$ python -q
>>> import numpy as np
>>> np.set_printoptions(precision=1, suppress=True, linewidth=140, sign=" ")
>>> E = np.array([[3, 4, -2, 3], [-4, 0, -2, -4], [0, -2, 4, -1], [-4, 5, -2, 1]])
>>> E[:, 2] = -3 * E[:, 0]
>>> E
array([[ 3,  4, -9,  3],
       [-4,  0, 12, -4],
       [ 0, -2,  0, -1],
       [-4,  5, 12,  1]])
>>> np.unique(E.round(6), axis=0).shape
(4, 4)
>>> np.round(np.trace(np.linalg.pinv(E) @ E), 1)
np.float64(3.0)
>>> np.round(E @ np.linalg.pinv(E) @ E, 1) + 0
array([[ 3.,  4., -9.,  3.],
       [-4.,  0., 12., -4.],
       [ 0., -2.,  0., -1.],
       [-4.,  5., 12.,  1.]])
>>> np.linalg.lstsq(E[:-1].T, E[-1])[2]
np.int32(3)
>>> x = np.array([0, -2, -3, -3])
>>> a = np.maximum(E @ x, 0)
>>> E * (a > 1e-9)[:, None]
array([[ 3,  4, -9,  3],
       [ 0,  0,  0,  0],
       [ 0, -2,  0, -1],
       [ 0,  0,  0,  0]])
>>> np.flatnonzero(a > 1e-9)
array([ 0,  2])
>>> u, g = E[3], E[1]
>>> u @ u
np.int64(186)
>>> pr = (u @ g) / (u @ u) * u
>>> np.outer(u, g)
array([[ 16,   0, -48,  16],
       [-20,   0,  60, -20],
       [-48,   0, 144, -48],
       [ -4,   0,  12,  -4]])
>>> round(float((g - pr) @ u), 1)
-0.0
>>> pr
array([-3.4,  4.2, 10.1,  0.8])
>>> def softmax(z):
...     e = np.exp(z - z.max(axis=-1, keepdims=True))
...     return e / e.sum(axis=-1, keepdims=True)
... 
>>> np.round(softmax(E[1]), 1) + 0
array([ 0.,  0.,  1.,  0.])
>>> np.round(softmax(E[1] + 2), 1) + 0
array([ 0.,  0.,  1.,  0.])
>>> att = E @ E.T / np.sqrt(4)
>>> np.round(softmax(att + np.triu(np.full(att.shape, -np.inf), 1)), 1) + 0
array([[ 1. ,  0. ,  0. ,  0. ],
       [ 0. ,  1. ,  0. ,  0. ],
       [ 0. ,  0.4,  0.6,  0. ],
       [ 0. ,  0. ,  0. ,  1. ]])
>>> softmax(att).round(6).argmax(axis=1)
array([ 0,  1,  2,  3])
>>> np.round(softmax(att), 1) + 0
array([[ 1. ,  0. ,  0. ,  0. ],
       [ 0. ,  1. ,  0. ,  0. ],
       [ 0. ,  0.4,  0.6,  0. ],
       [ 0. ,  0. ,  0. ,  1. ]])
>>> Uu, s, vt = np.linalg.svd(E)
>>> s.round(1) + 0
array([ 20.6,   7.5,   1.7,   0. ])
>>> out = Uu[:, :3] @ np.diag(s[:3]) @ vt[:3]
>>> np.round(np.abs(E - out).max(), 1)
np.float64(0.0)
>>> data = np.loadtxt("run7.csv", delimiter=",")
>>> data
array([[ 0.,  0.,  0.,  1.],
       [ 0.,  2.,  0.,  0.],
       [ 0.,  0.,  0.,  0.],
       [ 3.,  0.,  0.,  0.]])
>>> Uu, s, vt = np.linalg.svd(data)
>>> s
array([ 3.,  2.,  1.,  0.])
>>> out = Uu[:, :3] @ np.diag(s[:3]) @ vt[:3]
>>> out
array([[ 0.,  0.,  0.,  1.],
       [ 0.,  2.,  0.,  0.],
       [ 0.,  0.,  0.,  0.],
       [ 3.,  0.,  0.,  0.]])
>>> round(np.linalg.norm(data - out) / np.linalg.norm(data), 1)
np.float64(0.0)
>>> round(np.linalg.det(data.T), 1)
np.float64(0.0)
>>> np.einsum("ii->", data)
np.float64(2.0)
>>> np.linalg.eigvals(data)
array([ 1.7, -1.7,  2. ,  0. ])
>>> np.kron(np.eye(2, dtype=int), data)
array([[ 0.,  0.,  0.,  1.,  0.,  0.,  0.,  0.],
       [ 0.,  2.,  0.,  0.,  0.,  0.,  0.,  0.],
       [ 0.,  0.,  0.,  0.,  0.,  0.,  0.,  0.],
       [ 3.,  0.,  0.,  0.,  0.,  0.,  0.,  0.],
       [ 0.,  0.,  0.,  0.,  0.,  0.,  0.,  1.],
       [ 0.,  0.,  0.,  0.,  0.,  2.,  0.,  0.],
       [ 0.,  0.,  0.,  0.,  0.,  0.,  0.,  0.],
       [ 0.,  0.,  0.,  0.,  3.,  0.,  0.,  0.]])
>>> np.einsum("ij,ji->", data, data)
np.float64(10.0)
>>> t = np.radians(135)
>>> R = np.eye(4)
>>> R[3, 3] = R[2, 2] = np.cos(t)
>>> R[3, 2], R[2, 3] = -np.sin(t), np.sin(t)
>>> R
array([[ 1. ,  0. ,  0. ,  0. ],
       [ 0. ,  1. ,  0. ,  0. ],
       [ 0. ,  0. , -0.7,  0.7],
       [ 0. ,  0. , -0.7, -0.7]])
>>> out = data @ R.T
>>> out
array([[ 0. ,  0. ,  0.7, -0.7],
       [ 0. ,  2. ,  0. ,  0. ],
       [ 0. ,  0. ,  0. ,  0. ],
       [ 3. ,  0. ,  0. ,  0. ]])
>>> np.round(np.linalg.det(R), 1), round(float(np.trace(R)), 1)
(np.float64(1.0), 0.6)
>>> np.abs(out - data).max(axis=0)
array([ 0. ,  0. ,  0.7,  1.7])
>>> W0 = np.load("out18.npy")
>>> W0
array([[ -5.5, -10.6, -12.4],
       [ -4. ,  -7.4,  -8. ],
       [ -0.1,   0.5,   0.8],
       [ -1.6,  -2. ,  -2.5],
       [  6.3,  12.4,  14.7],
       [  0.2,   1. ,   1.2],
       [  0.2,  -0.4,   0.1],
       [  0.4,   1.3,   2. ],
       [  1. ,   2.3,   2.6],
       [ -5.4, -12.3, -13.7],
       [ -0.8,  -1.9,  -2.5],
       [ -0.7,  -0.6,  -0.9],
       [  2.2,   3. ,   4. ],
       [ -0.3,  -0.9,  -0.3],
       [ -1. ,  -2. ,  -2.2]])
>>> labels = W0[:, 2] > np.median(W0[:, 2])
>>> u = W0[labels].mean(axis=0) - W0[~labels].mean(axis=0)
>>> np.argsort(-np.abs(u).round(6), kind="stable")
array([ 2,  1,  0])
>>> round((((W0 - W0.mean(axis=0)) @ u > 0) == labels).mean(), 1)
np.float64(0.9)
>>> Xc = W0 - W0.mean(axis=0)
>>> Uu, s, vt = np.linalg.svd(Xc, full_matrices=False)
>>> np.linalg.matrix_rank(Xc)
np.int64(3)
>>> np.round(Xc.mean(axis=0), 1) + 0
array([ 0.,  0.,  0.])
>>> np.searchsorted(np.cumsum(s ** 2) / (s ** 2).sum(), 0.9) + 1
np.int64(1)
>>> (np.sign(Uu[:, 0]) == np.sign(Uu[0, 0])).astype(int)
array([ 1,  1,  0,  1,  0,  0,  0,  0,  0,  1,  1,  0,  0,  0,  1])
>>> round((s ** 2).sum() ** 2 / (s ** 4).sum(), 1)
np.float64(1.0)
>>> np.abs(vt[0]).argmax()
np.int64(2)
>>> np.abs(vt[-1])
array([ 0.3,  0.6,  0.7])
>>> s
array([ 35.3,   1.3,   0.8])
>>> Xc = W0 - W0.mean(axis=0)
>>> vecs = np.linalg.svd(Xc)[2][:1]
>>> out = Xc - Xc @ vecs.T @ vecs
>>> out.std(axis=0)
array([ 0.3,  0.2,  0.1])
>>> (Xc @ vecs.T).std(axis=0)
array([ 9.1])
>>> np.round(np.linalg.norm(out) / np.linalg.norm(Xc), 1)
np.float64(0.0)
>>> np.cov(Xc @ vecs.T, rowvar=False)
array( 89.2)
>>> arr = np.loadtxt("block16.csv", delimiter=",")
>>> arr
array([[ 0.,  3.,  0.,  2.],
       [-2.,  3., -3.,  1.],
       [ 2., -1.,  2., -3.],
       [ 0.,  3.,  0.,  2.]])
>>> P = np.triu(np.array([[2, 0, 2, 3], [0, 3, 3, 0], [2, 2, 0, 0], [0, 2, 1, 1]]), 1) + np.eye(4)
>>> out = P @ arr @ np.linalg.inv(P)
>>> round(float(np.linalg.det(out)), 1)
0.0
>>> np.linalg.matrix_rank(out)
np.int64(3)
>>> np.trace(out), np.trace(arr)
(np.float64(7.0), np.float64(7.0))
>>> np.argsort(-np.linalg.norm(arr, axis=0).round(6), kind="stable")[:3]
array([ 1,  3,  2])
>>> np.linalg.matrix_rank(arr, rtol=0.1)
np.int64(3)
>>> np.round(np.linalg.norm(arr, 2) / np.linalg.norm(arr), 1)
np.float64(0.9)
>>> np.linalg.cond(arr) > 100
np.True_
>>> Uu, s, vt = np.linalg.svd(arr)
>>> vecs = vt[:(s > 1e-8).sum()]
>>> rng = np.random.default_rng(84974)
>>> x = arr[1] + -2 * arr[2] + rng.integers(2) * np.eye(4)[0]
>>> x
array([-5.,  5., -7.,  7.])
>>> round(float(np.linalg.norm(x - vecs.T @ vecs @ x)), 1)
0.8
>>> np.allclose(vecs.T @ vecs @ x, x)
False
>>> np.round(vecs.T @ vecs, 1) + 0
array([[ 0.4,  0.1,  0.5, -0.1],
       [ 0.1,  1. , -0.1,  0. ],
       [ 0.5, -0.1,  0.7,  0.1],
       [-0.1,  0. ,  0.1,  1. ]])
>>> np.abs(np.diag(np.linalg.qr(arr)[1])) > 1e-9
array([ True,  True,  True, False])
>>> arr[0] @ arr[2]
np.float64(-9.0)
>>> np.linalg.norm(arr, axis=1).argmax()
np.int64(1)
>>> M = np.load("data.npy")
>>> M
array([[ -3.7,  -2.4,  -8.5],
       [ -2. ,  -1.4,  -4.5],
       [  3. ,   1.9,   6.7],
       [ -3.8,  -2.5,  -8.9],
       [  4.1,   2.8,   9.7],
       [  3.5,   2.4,   8.1],
       [ -5.3,  -3.5, -12.6],
       [  2.5,   1.8,   5.9],
       [  0.8,   0.7,   1.8],
       [  4.4,   2.9,  10. ],
       [  3.1,   2. ,   7.1],
       [ -3. ,  -1.9,  -6.9],
       [ -1.6,  -1. ,  -3.5],
       [ -1.8,  -1.4,  -4.2],
       [ -2. ,  -1.5,  -4.9],
       [  2.3,   1.3,   4.9],
       [ -4.6,  -3.2, -10.8],
       [  7.2,   4.8,  17.1],
       [ -0.4,  -0.4,  -1.3],
       [ -2.9,  -1.9,  -7.4],
       [ -2.8,  -1.7,  -6.5]])
>>> x = np.array([1, -1, 2])
>>> target = M @ x
>>> np.linalg.lstsq(M, target)[0]
array([ 1., -1.,  2.])
>>> target = target + 0.3 * rng.normal(size=21)
>>> target
array([-18.2,  -9.7,  14.9, -18.8,  20.4,  17.1, -26.9,  12.6,   3.6,  21. ,  15.7, -15.1,  -7.7,  -9. , -10.7,  11.2, -22.9,  36.6,  -2.3,
       -15.7, -13.6])
>>> coef, *_ = np.linalg.lstsq(M, target)
>>> [round(float(np.linalg.norm(np.linalg.solve(M.T @ M + lam * np.eye(3), M.T @ target))), 2) for lam in (0, 1, 10, 100)]
[2.52, 1.92, 1.89, 1.8]
>>> coef
array([ 1.7, -0.9,  1.7])
